In [1]: import numpy as np

In [2]: import numpy.linalg as la

In [3]: np.set_printoptions(suppress=True, linewidth=120)

In [4]: def tidy(a):
   ...:     return np.round(a, 2) + 0
   ...: 

In [5]: data = np.load("w.npy")

In [6]: print(data)
[[2 0 3]
 [3 2 0]
 [0 3 2]]

In [7]: rng = np.random.default_rng(618)

In [8]: z = rng.permutation(3)

In [9]: other = data[:, z] * rng.choice([-1, 1], 3)

In [10]: print(other)
[[ 2  3  0]
 [ 3  0 -2]
 [ 0  2 -3]]

In [11]: left, _, Vt = la.svd(data.T @ other)

In [12]: print(z)
[0 2 1]

In [13]: print(tidy(left @ Vt))
[[ 1.  0.  0.]
 [ 0.  0. -1.]
 [ 0.  1.  0.]]

In [14]: print(tidy(la.det(data.T)))
35.0

In [15]: print(tidy(la.det(data[::-1])))
-35.0

In [16]: print(np.einsum("ij,ji->", data, data))
12

In [17]: print(data @ (-1.0) ** np.arange(3))
[ 5.  1. -1.]

In [18]: print(np.allclose(data @ data.T, data.T @ data))
True

In [19]: X = np.load("a.npy")

In [20]: print(X)
[[-3.  1.  0.  0.  0.  0.]
 [ 0. -3.  1.  0.  0.  0.]
 [ 0.  0. -3.  1.  0.  0.]
 [ 0.  0.  0. -3.  1.  0.]
 [ 0.  0.  0.  0. -3.  1.]
 [ 0.  0.  0.  0.  0. -3.]]

In [21]: print(la.matrix_rank(X - X[0, 0] * np.eye(6)))
5

In [22]: print(tidy(X.mean(axis=0)))
[-0.5  -0.33 -0.33 -0.33 -0.33 -0.33]

In [23]: print(np.abs(X).max())
3.0

In [24]: print(X.shape)
(6, 6)

In [25]: print(tidy(la.norm(X)))
7.68

In [26]: other = X + rng.integers(-2, 3, (6, 4)) @ rng.integers(-2, 3, (4, 6))

In [27]: print(other)
[[ 3.  3.  1.  0.  1.  1.]
 [-2. -3. -5.  7.  5. -4.]
 [ 4. -4.  7. -3. -2.  6.]
 [ 2. 10. -7. -5.  0. -3.]
 [ 2.  2. -5.  4.  0. -2.]
 [-6. -2. -1.  4.  3. -4.]]

In [28]: print(other - X)
[[ 6.  2.  1.  0.  1.  1.]
 [-2.  0. -6.  7.  5. -4.]
 [ 4. -4. 10. -4. -2.  6.]
 [ 2. 10. -7. -2. -1. -3.]
 [ 2.  2. -5.  4.  3. -3.]
 [-6. -2. -1.  4.  3. -1.]]

In [29]: print(la.matrix_rank(other - X, tol=1e-8))
4

In [30]: print(tidy(la.svd(other - X, compute_uv=False)))
[20.42 13.5   7.57  2.38  0.    0.  ]

In [31]: Q, Rm = la.qr(other)

In [32]: print(tidy(np.trace(Q @ Q.T)))
6.0

In [33]: print(tidy(np.abs(np.diag(Rm))))
[ 8.54 11.19  8.03  4.56  3.12  0.17]

In [34]: print(tidy(abs(Rm[0, 0])), tidy(la.norm(other[:, 0])))
8.54 8.54

In [35]: print(tidy(Q @ Rm))
[[ 3.  3.  1.  0.  1.  1.]
 [-2. -3. -5.  7.  5. -4.]
 [ 4. -4.  7. -3. -2.  6.]
 [ 2. 10. -7. -5.  0. -3.]
 [ 2.  2. -5.  4.  0. -2.]
 [-6. -2. -1.  4.  3. -4.]]

In [36]: f, r1 = X[4], X[0]

In [37]: print(f @ r1)
0.0

In [38]: pr = (f @ r1) / (f @ f) * f

In [39]: print(np.outer(f, r1))
[[-0.  0.  0.  0.  0.  0.]
 [-0.  0.  0.  0.  0.  0.]
 [-0.  0.  0.  0.  0.  0.]
 [-0.  0.  0.  0.  0.  0.]
 [ 9. -3. -0. -0. -0. -0.]
 [-3.  1.  0.  0.  0.  0.]]

In [40]: print(tidy(la.norm(f + r1) ** 2 + la.norm(f - r1) ** 2))
40.0
